% ipython --no-banner

In [1]: import numpy as np

In [2]: import numpy.linalg as la

In [3]: np.set_printoptions(precision=3, suppress=True, linewidth=140)

In [4]: m1 = np.loadtxt("block3.csv", delimiter=",")

In [5]: m1
Out[5]: 
array([[-0.993,  3.981,  4.966,  1.099, -0.014, -2.958, -4.132,  1.989, -2.945, -1.914, -3.991, -5.124,  0.979, -1.045, -0.953],
       [-0.983,  3.996,  5.051,  0.992, -0.019, -2.958, -4.003,  2.091, -2.992, -2.014, -4.042, -4.894,  1.077, -1.049, -0.986],
       [-0.997,  3.989,  4.973,  1.037,  0.065, -2.94 , -3.994,  1.989, -2.987, -1.975, -3.994, -5.003,  1.043, -1.007, -0.994],
       [-1.114,  4.066,  4.844,  1.02 ,  0.04 , -3.053, -4.009,  1.901, -2.971, -1.966, -4.016, -4.927,  1.118, -1.016, -0.939],
       [-1.091,  3.951,  5.003,  0.993,  0.032, -2.929, -4.076,  2.012, -3.006, -1.948, -3.959, -5.031,  0.95 , -1.029, -1.049],
       [-0.964,  3.97 ,  5.023,  0.971,  0.037, -2.968, -3.973,  2.047, -2.981, -1.885, -3.962, -4.982,  0.981, -1.013, -1.005],
       [-1.024,  3.963,  5.041,  0.98 , -0.083, -3.004, -4.016,  1.937, -2.998, -2.021, -3.998, -4.958,  0.98 , -0.966, -1.051],
       [-1.117,  3.972,  4.983,  0.992,  0.   , -3.044, -4.003,  1.994, -3.079, -2.022, -4.001, -5.087,  1.034, -1.021, -1.063],
       [-0.927,  3.979,  5.045,  0.964, -0.054, -2.935, -3.975,  1.936, -3.028, -2.006, -4.011, -5.022,  1.006, -0.965, -0.982],
       [-1.012,  4.028,  5.06 ,  1.002,  0.078, -2.989, -4.042,  2.069, -2.936, -1.992, -3.976, -4.993,  0.985, -1.006, -1.076],
       [-0.935,  4.045,  4.906,  0.98 , -0.037, -2.993, -4.017,  1.928, -2.968, -1.968, -4.002, -5.024,  0.944, -1.068, -1.013],
       [-0.957,  4.074,  5.029,  1.032,  0.009, -2.948, -4.061,  1.97 , -3.006, -1.899, -4.042, -5.01 ,  1.012, -1.031, -1.016],
       [-1.018,  3.991,  5.075,  1.102,  0.028, -2.97 , -3.999,  1.981, -3.083, -2.075, -3.971, -5.014,  0.962, -1.   , -0.935],
       [ 4.989,  1.114, -1.062,  0.024,  2.999, -3.99 ,  0.925,  2.91 , -3.044,  3.935,  4.015, -0.011, -1.017, -2.001,  3.952],
       [ 4.935,  0.963, -1.01 ,  0.026,  3.004, -3.978,  0.992,  3.117, -2.983,  4.019,  4.031,  0.064, -1.047, -2.087,  3.97 ],
       [ 5.031,  0.984, -0.905,  0.046,  2.941, -3.942,  1.037,  2.982, -3.012,  4.12 ,  3.991,  0.045, -1.104, -2.055,  3.978],
       [ 4.982,  0.97 , -0.945, -0.057,  3.057, -4.096,  1.024,  3.007, -3.09 ,  4.172,  4.055,  0.095, -1.015, -1.952,  3.979],
       [ 4.946,  1.065, -1.063, -0.015,  2.974, -3.957,  1.055,  2.958, -3.01 ,  3.962,  4.043, -0.067, -1.005, -2.075,  4.004],
       [ 4.915,  0.96 , -1.011,  0.017,  2.98 , -3.954,  1.04 ,  2.986, -3.101,  4.008,  4.113,  0.106, -1.008, -1.993,  4.033],
       [ 4.969,  0.938, -1.034,  0.037,  3.027, -4.012,  1.069,  3.081, -2.94 ,  4.055,  4.013,  0.047, -0.972, -1.874,  4.02 ],
       [ 4.937,  0.919, -1.079, -0.082,  3.058, -3.972,  1.068,  3.056, -2.994,  4.024,  4.015, -0.012, -1.047, -2.13 ,  3.913],
       [ 5.084,  0.971, -1.027, -0.041,  3.051, -4.018,  1.03 ,  2.951, -3.022,  4.004,  4.021, -0.038, -0.992, -2.018,  3.942],
       [ 4.972,  1.003, -0.937, -0.051,  3.051, -3.917,  1.077,  3.069, -2.918,  4.023,  4.004,  0.042, -1.097, -1.99 ,  3.994],
       [ 5.052,  1.001, -1.084,  0.031,  2.933, -4.025,  1.036,  3.014, -3.04 ,  4.01 ,  3.989,  0.006, -0.99 , -1.996,  3.935],
       [ 5.056,  0.994, -1.017,  0.038,  2.983, -3.997,  1.16 ,  2.971, -2.965,  3.983,  4.069, -0.005, -1.014, -1.955,  4.015],
       [ 4.972,  1.052, -1.041, -0.053,  3.04 , -3.976,  0.984,  3.047, -3.063,  3.92 ,  3.967,  0.024, -1.031, -2.015,  4.013]])

In [6]: x0 = np.array([-1, 2, 1, -3, 1, -3, -3, -3, 3, 2, 1, -2, 3, 2, 0])

In [7]: target = m1 @ x0

In [8]: np.round(la.lstsq(m1, target)[0], 3) + 0
Out[8]: array([-1.,  2.,  1., -3.,  1., -3., -3., -3.,  3.,  2.,  1., -2.,  3.,  2.,  0.])

In [9]: rng = np.random.default_rng(1)

In [10]: target = target + 0.3 * rng.normal(size=26)

In [11]: target
Out[11]: 
array([20.458, 19.762, 20.052, 20.477, 20.281, 20.073, 19.946, 20.353, 20.04 , 20.335, 20.111, 20.464, 19.084, -4.758, -5.954, -5.533,
       -4.562, -5.21 , -5.924, -5.157, -5.624, -4.94 , -5.057, -5.152, -6.233, -5.995])

In [12]: b, *_ = la.lstsq(m1, target)

In [13]: [round(float(la.norm(la.solve(m1.T @ m1 + lam * np.eye(15), m1.T @ target))), 2) for lam in (0, 1, 10, 100)]
Out[13]: [9.03, 1.87, 1.79, 1.7]

In [14]: x0 = np.array([0, -3, -3, 2, 1, 4, -3, 3, -2, 4, 2, 3, 5, -3, -5])

In [15]: (m1 @ x0).argmax()
Out[15]: np.int64(14)

In [16]: m1 @ np.eye(15)[1]
Out[16]: 
array([3.981, 3.996, 3.989, 4.066, 3.951, 3.97 , 3.963, 3.972, 3.979, 4.028, 4.045, 4.074, 3.991, 1.114, 0.963, 0.984, 0.97 , 1.065, 0.96 ,
       0.938, 0.919, 0.971, 1.003, 1.001, 0.994, 1.052])

In [17]: data = np.load("mat.npy")

In [18]: data
Out[18]: 
array([[-0.327,  0.119,  0.02 , -0.363, -0.197, -0.397, -0.235],
       [ 0.04 ,  0.551,  0.845,  0.909, -0.291, -0.827, -0.845],
       [ 0.501,  0.414,  0.837,  0.97 ,  0.   , -0.501, -0.706],
       [-0.735,  0.551,  0.551, -0.363, -0.604, -0.938, -0.845],
       [ 0.38 , -0.168, -0.08 ,  0.363,  0.245,  0.501,  0.327],
       [ 0.178,  0.327,  0.653,  0.814, -0.1  , -0.508, -0.592],
       [ 0.03 ,  0.217,  0.422,  0.515, -0.1  , -0.388, -0.414],
       [-0.641, -0.762, -0.985, -0.999,  0.197,  0.909,  0.964],
       [-0.862, -0.778, -0.993, -1.   ,  0.   ,  0.862,  0.969],
       [ 0.611, -0.762, -0.907, -0.74 ,  0.664,  0.981,  0.964],
       [-0.501,  0.774,  0.932,  0.869, -0.635, -0.98 , -0.968],
       [ 0.31 , -0.405, -0.565, -0.363,  0.336,  0.766,  0.696],
       [-0.226, -0.363, -0.711, -0.869,  0.1  ,  0.544,  0.641],
       [-0.523, -0.168, -0.604, -0.909, -0.149,  0.01 ,  0.327],
       [-0.711,  0.168, -0.226, -0.869, -0.422, -0.675, -0.327],
       [ 0.774, -0.422, -0.226,  0.74 ,  0.572,  0.894,  0.716],
       [-0.501, -0.414, -0.837, -0.97 ,  0.   ,  0.501,  0.706],
       [-0.523,  0.31 ,  0.254, -0.363, -0.38 , -0.735, -0.565],
       [-0.397,  0.336,  0.397,  0.   , -0.336, -0.721, -0.604],
       [ 0.744,  0.585,  0.958,  0.998,  0.05 , -0.647, -0.872],
       [ 0.611, -0.47 , -0.501,  0.188,  0.501,  0.881,  0.77 ],
       [ 0.397, -0.336, -0.397,  0.   ,  0.336,  0.721,  0.604],
       [-0.454,  0.454,  0.572,  0.188, -0.422, -0.84 , -0.753],
       [-0.696, -0.1  , -0.629, -0.956, -0.291, -0.273,  0.197],
       [ 0.726,  0.05 ,  0.592,  0.956,  0.336,  0.388, -0.1  ],
       [-0.462,  0.789,  0.945,  0.909, -0.635, -0.982, -0.973],
       [ 0.701,  0.01 ,  0.515,  0.937,  0.336,  0.43 , -0.02 ],
       [-0.611, -0.744, -0.981, -0.999,  0.197,  0.9  ,  0.958],
       [-0.604, -0.07 , -0.523, -0.909, -0.245, -0.245,  0.139],
       [ 0.43 ,  0.641,  0.945,  0.99 , -0.197, -0.84 , -0.909],
       [ 0.178, -0.149, -0.178,  0.   ,  0.149,  0.371,  0.291],
       [-0.824, -0.245, -0.843, -0.993, -0.336, -0.159,  0.462],
       [-0.811,  0.354,  0.01 , -0.869, -0.572, -0.872, -0.629],
       [ 0.354,  0.1  ,  0.405,  0.74 ,  0.1  ,  0.01 , -0.197],
       [-0.493,  0.735,  0.905,  0.814, -0.604, -0.972, -0.954],
       [ 0.701,  0.757,  0.986,  0.999, -0.149, -0.894, -0.963]])

In [19]: x0 = np.array([1, 6, -9, -4, 7, 1, -4])

In [20]: target = data @ x0

In [21]: la.lstsq(data, target)[0]
Out[21]: array([ 1.,  6., -9., -4.,  7.,  1., -4.])

In [22]: target = target + 0.1 * rng.normal(size=36)

In [23]: target
Out[23]: 
array([ 0.806, -7.421, -6.084, -2.7  , -0.24 , -5.944, -3.996,  6.284,  4.458,  9.001, -9.325,  4.586,  6.168,  5.211,  3.363, -0.718,
        6.098, -0.726, -2.621, -5.159,  2.86 ,  2.56 , -4.353,  5.18 , -4.954, -9.486, -4.687,  6.147,  4.891, -6.879,  1.227,  4.904,
        2.214, -4.184, -8.863, -5.685])

In [24]: b, *_ = la.lstsq(data, target)

In [25]: b.round()
Out[25]: array([ 1.,  6., -8., -4.,  7.,  1., -3.])

In [26]: b
Out[26]: array([ 0.851,  6.114, -8.472, -4.128,  7.353,  0.724, -3.352])

In [27]: [round(float(la.norm(la.solve(data.T @ data + lam * np.eye(7), data.T @ target))), 2) for lam in (0, 1, 10, 100)]
Out[27]: [13.88, 5.66, 3.45, 1.49]

In [28]: np.round(data.T @ (target - data @ b), 3) + 0
Out[28]: array([0., 0., 0., 0., 0., 0., 0.])

In [29]: round(float(la.norm(target - data @ b)), 3)
Out[29]: 0.453
